$ python3 -q
>>> import numpy as np
>>> np.set_printoptions(suppress=True, linewidth=100)
>>> def rnd(a):
...     return np.round(a, 3) + 0
... 
>>> A = np.loadtxt("run10.csv", delimiter=",")
>>> rnd(A)
array([[ 1.   ,  0.   ,  0.   ,  0.   ],
       [ 0.   ,  1.   ,  0.   ,  0.   ],
       [ 0.   ,  0.   , -0.5  ,  0.866],
       [ 0.   ,  0.   , -0.866, -0.5  ]])
>>> x = np.array([2, 1, 0, 2])
>>> y = A @ x
>>> rnd(y)
array([ 2.   ,  1.   ,  1.732, -1.   ])
>>> rnd(np.linalg.solve(A, y))
array([2., 1., 0., 2.])
>>> rnd(np.linalg.solve(A.T, A[0]))
array([1., 0., 0., 0.])
>>> rnd(A.T @ A)
array([[1., 0., 0., 0.],
       [0., 1., 0., 0.],
       [0., 0., 1., 0.],
       [0., 0., 0., 1.]])
>>> rnd(A @ A.T)
array([[1., 0., 0., 0.],
       [0., 1., 0., 0.],
       [0., 0., 1., 0.],
       [0., 0., 0., 1.]])
>>> left, sigma, Vt = np.linalg.svd(A, full_matrices=False)
>>> np.cumsum(sigma ** 2) / np.sum(sigma ** 2)
array([0.25, 0.5 , 0.75, 1.  ])
>>> print(left.shape, sigma.shape, Vt.shape)
(4, 4) (4,) (4, 4)
>>> rnd(sigma / sigma[0])
array([1., 1., 1., 1.])
>>> M, _ = np.linalg.qr(np.array([[-0.2, 1.2, 0.7, -0.7],
...     [-0.3, -0.5, 0.7, 1.0],
...     [-0.3, -0.3, -0.5, 1.5],
...     [0.7, 1.4, -1.0, -0.3]]))
>>> print(rnd(M))
[[-0.237  0.955  0.149 -0.094]
 [-0.356 -0.056  0.338  0.869]
 [-0.356  0.074 -0.907  0.212]
 [ 0.831  0.281 -0.201  0.437]]
>>> rng = np.random.default_rng(605)
>>> z = rng.permutation(4)
>>> other = M[:, z] * rng.choice([-1, 1], 4)
>>> print(rnd(other))
[[ 0.149  0.955 -0.094 -0.237]
 [ 0.338 -0.056  0.869 -0.356]
 [-0.907  0.074  0.212 -0.356]
 [-0.201  0.281  0.437  0.831]]
>>> left, _, Vt = np.linalg.svd(M.T @ other)
>>> rnd(np.linalg.lstsq(M, other)[0])
array([[0., 0., 0., 1.],
       [0., 1., 0., 0.],
       [1., 0., 0., 0.],
       [0., 0., 1., 0.]])
>>> print(rnd(left @ Vt))
[[0. 0. 0. 1.]
 [0. 1. 0. 0.]
 [1. 0. 0. 0.]
 [0. 0. 1. 0.]]
>>> x = np.array([6, 4, 8, 7])
>>> y = M @ x
>>> coef, lr = np.zeros(4), 1 / np.linalg.norm(M, 2) ** 2
>>> for i in range(50):
...     coef -= lr * M.T @ (M @ coef - y)
...     if i % 10 == 0: print(i, round(np.linalg.norm(M @ coef - y), 3))
... 
0 0.0
10 0.0
20 0.0
30 0.0
40 0.0
>>> rnd(np.linalg.cond(M))
np.float64(1.0)
>>> z = rng.permutation(4)
>>> z
array([1, 0, 3, 2])
>>> other = M[z][:, z]
>>> print(rnd(np.sort(np.abs(np.linalg.eigvals(other)))))
[1. 1. 1. 1.]
>>> np.allclose(other, M)
False
>>> rnd(other)
array([[-0.056, -0.356,  0.869,  0.338],
       [ 0.955, -0.237, -0.094,  0.149],
       [ 0.281,  0.831,  0.437, -0.201],
       [ 0.074, -0.356,  0.212, -0.907]])
>>> rnd(np.trace(other))
np.float64(-0.763)
